>>> import numpy as np
>>> np.set_printoptions(precision=1, suppress=True, linewidth=140)
>>> rnd = lambda a: np.round(a, 1) + 0
>>> data = np.load("case9.npy")
>>> print(data)
[[ 4  3  4  5  3]
 [ 4  4  9  9  4]
 [ 9  8  9 13  5]
 [11 11 11 14 10]
 [16 11 13 19 15]
 [16 11 16 21 16]
 [18 11 18 23 17]
 [21 15 19 25 21]
 [23 18 21 28 21]
 [28 18 22 29 22]
 [28 20 24 29 22]
 [30 20 29 29 25]
 [30 23 34 30 29]
 [33 23 39 33 34]
 [36 25 40 37 34]
 [38 27 41 39 37]
 [39 32 41 42 42]
 [42 37 45 46 45]
 [47 37 50 51 46]
 [47 42 52 54 47]
 [51 47 57 54 48]
 [55 49 60 57 50]
 [55 54 62 57 55]
 [57 58 67 60 57]
 [59 63 70 63 61]]
>>> cov = np.cov(data, rowvar=False)
>>> print(rnd(np.polyfit(data[:, 2], data[:, 4], 1)))
[0.9 1.1]
>>> print(np.argsort(-data.std(axis=0).round(6), kind="stable"))
[2 4 1 3 0]
>>> print(rnd(data.std(axis=0)))
[16.6 17.  19.6 16.6 17.2]
>>> mat = np.load("test0.npy")
>>> print(rnd(mat))
[[ 1.4 -0.4  1.8  1.1 -1.6]
 [ 1.1  1.6 -1.1 -1.2 -1.5]
 [ 0.9 -0.5  1.4 -2.3  0.9]
 [-0.9  2.3  1.5  0.2  0.6]
 [-2.  -0.6  0.5 -1.  -1.8]]
>>> U, sigma, VT = np.linalg.svd(data)
>>> print(rnd(sigma))
[403.9  21.2  12.6   8.5   6.8]
>>> A2 = U[:, :1] @ np.diag(sigma[:1]) @ VT[:1]
>>> print(np.linalg.matrix_rank(A2))
1
>>> print(rnd(np.linalg.norm(data - A2, 2)), rnd(sigma[1]))
21.2 21.2
>>> x0 = np.array([5, -1, 4, -2, -3])
>>> h1 = np.maximum(mat @ x0, 0)
>>> print(rnd(mat.T @ h1))
[ 41.9  -2.2  40.6 -17.6 -25.7]
>>> print(rnd(np.tanh(mat @ x0)))
[ 1.   1.   1.  -1.  -0.2]
>>> print(rnd(np.maximum(mat @ x0, 0) - np.maximum(-mat @ x0, 0)))
[17.   6.5 12.5 -2.9 -0.2]
>>> print(rnd(np.maximum(mat @ (3 * x0), 0)))
[51.  19.4 37.4  0.   0. ]
>>> J = np.load("block2.npy")
>>> print(J)
[[24  3 16  2]
 [15  9 10  6]
 [16  2  0  0]
 [10  6  0  0]]
>>> proj = np.triu(np.array([[4, 2, 0, 2], [4, 4, 1, 5], [2, 3, 4, 3], [3, 1, 5, 5]]), 1) + np.eye(4)
>>> A2 = proj @ J @ np.linalg.inv(proj)
>>> print(np.trace(A2), np.trace(J))
33.0 33
>>> print(proj @ J - J @ proj)
[[  50.  -18.   17.  -99.]
 [  66.    2.   -9. -105.]
 [  30.  -14.   -2.  -42.]
 [   0.  -20.   -6.  -50.]]
>>> print(rnd(np.linalg.det(A2)))
5776.0
>>> print(A2)
[[  74. -115.  151.  -12.]
 [  81. -121.  131.   56.]
 [  46.  -72.   72.   52.]
 [  10.  -14.   14.    8.]]
>>> print(np.linalg.matrix_rank(A2))
4
>>> np.zeros(4, 4)
Traceback (most recent call last):
  File "<python-input-31>", line 1, in <module>
    np.zeros(4, 4)
    ~~~~~~~~^^^^^^
TypeError: Cannot interpret '4' as a data type
>>> print(rnd(np.linalg.norm(A2)))
314.5
>>> print(rnd(np.linalg.svd(A2, compute_uv=False)))
[308.1  63.    2.7   0.1]
>>> print(A2.shape)
(4, 4)
>>> print(rnd(A2.mean(axis=0)))
[ 52.8 -80.5  92.   26. ]
>>> print(A2 - A2[0])
[[   0.    0.    0.    0.]
 [   7.   -6.  -20.   68.]
 [ -28.   43.  -79.   64.]
 [ -64.  101. -137.   20.]]
>>> vals, vecs = np.linalg.eig(J)
>>> print(rnd(vals))
[35.4  8.6 -8.9 -2.1]
>>> print(rnd(np.prod(vals)))
5776.0
>>> rng = np.random.default_rng(677)
>>> z = rng.permutation(5)
>>> A2 = mat[:, z] * rng.choice([-1, 1], 5)
>>> print(rnd(A2))
[[ 1.1 -0.4 -1.4  1.6  1.8]
 [-1.2  1.6 -1.1  1.5 -1.1]
 [-2.3 -0.5 -0.9 -0.9  1.4]
 [ 0.2  2.3  0.9 -0.6  1.5]
 [-1.  -0.6  2.   1.8  0.5]]
>>> U, _, VT = np.linalg.svd(mat.T @ A2)
>>> print(rnd(U @ VT))
[[ 0.  0. -1.  0.  0.]
 [ 0.  1.  0.  0.  0.]
 [ 0.  0.  0.  0.  1.]
 [ 1.  0.  0.  0.  0.]
 [ 0.  0.  0. -1.  0.]]
>>> Xc = data - data.mean(axis=0)
>>> vecs = np.linalg.svd(Xc)[2][:1]
>>> A2 = Xc - Xc @ vecs.T @ vecs
>>> print(rnd(np.cov(Xc @ vecs.T, rowvar=False)))
1564.6
>>> print(rnd((Xc @ vecs.T).std(axis=0)))
[38.8]
>>> arr = np.loadtxt("dump.csv", delimiter=",")
>>> print(arr)
[[-1.  2.  1.  1.]
 [-2.  1. -2. -1.]
 [ 2.  0. -2. -2.]]
>>> A2 = arr / np.linalg.norm(arr, axis=1, keepdims=True)
>>> cov = A2 @ A2.T
>>> print(rnd(np.linalg.norm(A2, axis=1)))
[1. 1. 1.]
>>> print(rnd(np.degrees(np.arccos(np.clip(cov[0, 2], -1, 1)))))
130.9
>>> print((np.abs(cov) > 0.9).astype(int))
[[1 0 0]
 [0 1 0]
 [0 0 1]]
>>> M = np.cumsum(np.array([[0, -1, 2, 0],
...     [2, -1, 2, -1],
...     [-2, 1, -2, -2],
...     [0, 2, 0, -1],
...     [2, 0, -1, -2],
...     [-1, -1, -2, 0],
...     [0, -2, 2, 2],
...     [-2, 2, -1, 1],
...     [-1, -1, 1, 2],
...     [2, -1, 2, -1],
...     [2, -1, 1, 0],
...     [-1, 2, -2, 2],
...     [-1, -1, 2, -2],
...     [-1, 0, 1, 2],
...     [-1, -2, 2, -2],
...     [2, -2, 2, 2],
...     [0, 0, 0, -2],
...     [0, 2, 2, 0],
...     [0, 2, -2, 0],
...     [1, 2, -2, 2],
...     [0, -2, 2, 1],
...     [2, -2, 0, -2],
...     [0, -2, 0, 0],
...     [-1, 0, 2, 0]]), axis=0)
>>> print(M)
[[ 0 -1  2  0]
 [ 2 -2  4 -1]
 [ 0 -1  2 -3]
 [ 0  1  2 -4]
 [ 2  1  1 -6]
 [ 1  0 -1 -6]
 [ 1 -2  1 -4]
 [-1  0  0 -3]
 [-2 -1  1 -1]
 [ 0 -2  3 -2]
 [ 2 -3  4 -2]
 [ 1 -1  2  0]
 [ 0 -2  4 -2]
 [-1 -2  5  0]
 [-2 -4  7 -2]
 [ 0 -6  9  0]
 [ 0 -6  9 -2]
 [ 0 -4 11 -2]
 [ 0 -2  9 -2]
 [ 1  0  7  0]
 [ 1 -2  9  1]
 [ 3 -4  9 -1]
 [ 3 -6  9 -1]
 [ 2 -6 11 -1]]
>>> Xc = M - M.mean(axis=0)
>>> vecs = np.linalg.svd(Xc)[2][:1]
>>> A2 = Xc - Xc @ vecs.T @ vecs
>>> print(rnd((Xc @ vecs.T).std(axis=0)))
[4.2]
>>> print(rnd(np.diag(vecs.T @ vecs)))
[0.  0.2 0.7 0.1]
>>> print(rnd(np.cov(Xc @ vecs.T, rowvar=False)))
18.6
>>> print(rnd(A2.std(axis=0)))
[1.3 1.1 0.6 1.4]
>>> def softmax(z):
...     e = np.exp(z - z.max(axis=-1, keepdims=True))
...     return e / e.sum(axis=-1, keepdims=True)
... 
>>> print(rnd(softmax(10 * M[17])))
[0. 0. 1. 0.]
>>> S = M @ M.T / np.sqrt(4)
>>> print(rnd(softmax(S)[17] @ M))
[ 1.9 -5.9 11.  -1. ]
>>> print(softmax(S).round(6).argmax(axis=1))
[23 23 17  4  4  5 16  5 14 23 23 23 23 23 23 23 23 23 23 23 23 23 23 23]
>>> A2 = np.c_[M[:, :2] @ np.array([[2, 0], [0, 0]]), np.array([-1, -2, 0, -2, 2, -3, -2, -2, 3, 2, -3, -3, 3, -3, 0, 0, -3, 1, -1, 1, 2, -1, 0, 1])]
>>> print(A2)
[[ 0  0 -1]
 [ 4  0 -2]
 [ 0  0  0]
 [ 0  0 -2]
 [ 4  0  2]
 [ 2  0 -3]
 [ 2  0 -2]
 [-2  0 -2]
 [-4  0  3]
 [ 0  0  2]
 [ 4  0 -3]
 [ 2  0 -3]
 [ 0  0  3]
 [-2  0 -3]
 [-4  0  0]
 [ 0  0  0]
 [ 0  0 -3]
 [ 0  0  1]
 [ 0  0 -1]
 [ 2  0  1]
 [ 2  0  2]
 [ 6  0 -1]
 [ 6  0  0]
 [ 4  0  1]]
>>> print(rnd(np.linalg.norm(np.linalg.qr(M)[0].T @ A2, axis=0) ** 2 / ((A2 ** 2).sum(axis=0) + 1e-12)))
[1.  0.  0.1]
>>> print(np.linalg.matrix_rank(A2))
2
>>> print(np.linalg.matrix_rank(np.c_[M, A2]))
5
>>> A2 = np.array([[2, 1, 1, 2, 2, 0],
...     [2, 2, 1, 2, 0, 0],
...     [0, 0, 2, 1, 0, 0],
...     [2, 1, 2, 0, 0, 0]])
>>> m1 = A2.T @ A2
>>> print(m1)
[[12  8  8  8  4  0]
 [ 8  6  5  6  2  0]
 [ 8  5 10  6  2  0]
 [ 8  6  6  9  4  0]
 [ 4  2  2  4  4  0]
 [ 0  0  0  0  0  0]]
>>> print(np.linalg.lstsq(m1[:-1].T, m1[-1])[2])
4
>>> print(np.allclose(m1[:-1].T @ np.linalg.lstsq(m1[:-1].T, m1[-1])[0], m1[-1]))
True
>>> print(np.unique(m1.round(6), axis=0).shape)
(6, 6)
>>> print(np.abs(np.diag(np.linalg.qr(m1)[1])) > 1e-9)
[ True  True  True  True False False]
>>> print(rnd(m1 @ np.linalg.pinv(m1) @ m1))
[[12.  8.  8.  8.  4.  0.]
 [ 8.  6.  5.  6.  2.  0.]
 [ 8.  5. 10.  6.  2.  0.]
 [ 8.  6.  6.  9.  4.  0.]
 [ 4.  2.  2.  4.  4.  0.]
 [ 0.  0.  0.  0.  0.  0.]]
>>> try:
...     np.linalg.inv(m1)
... except np.linalg.LinAlgError as e:
...     print("failed:", e)
... 
failed: Singular matrix
>>> A2 = np.array([[1, 2, -2, 2, -1, 1, 0, 1, -2],
...     [-2, 1, -2, -1, 2, -2, 2, 2, 2],
...     [1, 2, -1, -1, 0, -2, 1, -1, 0],
...     [-1, 0, -1, 2, 2, -2, -1, 1, -1],
...     [-2, -2, 2, 2, 0, 1, 0, 2, 1],
...     [1, 0, -1, -1, -2, 0, 2, -1, 0],
...     [2, 2, 2, -1, -1, 1, 2, -1, -1],
...     [-1, 0, 1, 1, 0, 0, -1, 2, 0],
...     [0, -1, 0, -1, 1, 1, 2, 1, 0]])
>>> A = np.tril(A2)
>>> print(A)
[[ 1  0  0  0  0  0  0  0  0]
 [-2  1  0  0  0  0  0  0  0]
 [ 1  2 -1  0  0  0  0  0  0]
 [-1  0 -1  2  0  0  0  0  0]
 [-2 -2  2  2  0  0  0  0  0]
 [ 1  0 -1 -1 -2  0  0  0  0]
 [ 2  2  2 -1 -1  1  2  0  0]
 [-1  0  1  1  0  0 -1  2  0]
 [ 0 -1  0 -1  1  1  2  1  0]]
>>> print(A @ A)
[[ 1  0  0  0  0  0  0  0  0]
 [-4  1  0  0  0  0  0  0  0]
 [-4  0  1  0  0  0  0  0  0]
 [-4 -2 -1  4  0  0  0  0  0]
 [ 2  2 -4  4  0  0  0  0  0]
 [ 5  2 -2 -6  0  0  0  0  0]
 [ 8 12  0 -7 -4  2  4  0  0]
 [-5  0 -2  5  1 -1 -4  4  0]
 [ 5  1  7 -2 -4  2  3  2  0]]
>>> print(np.linalg.matrix_rank(A - A[0, 0] * np.eye(9)))
8
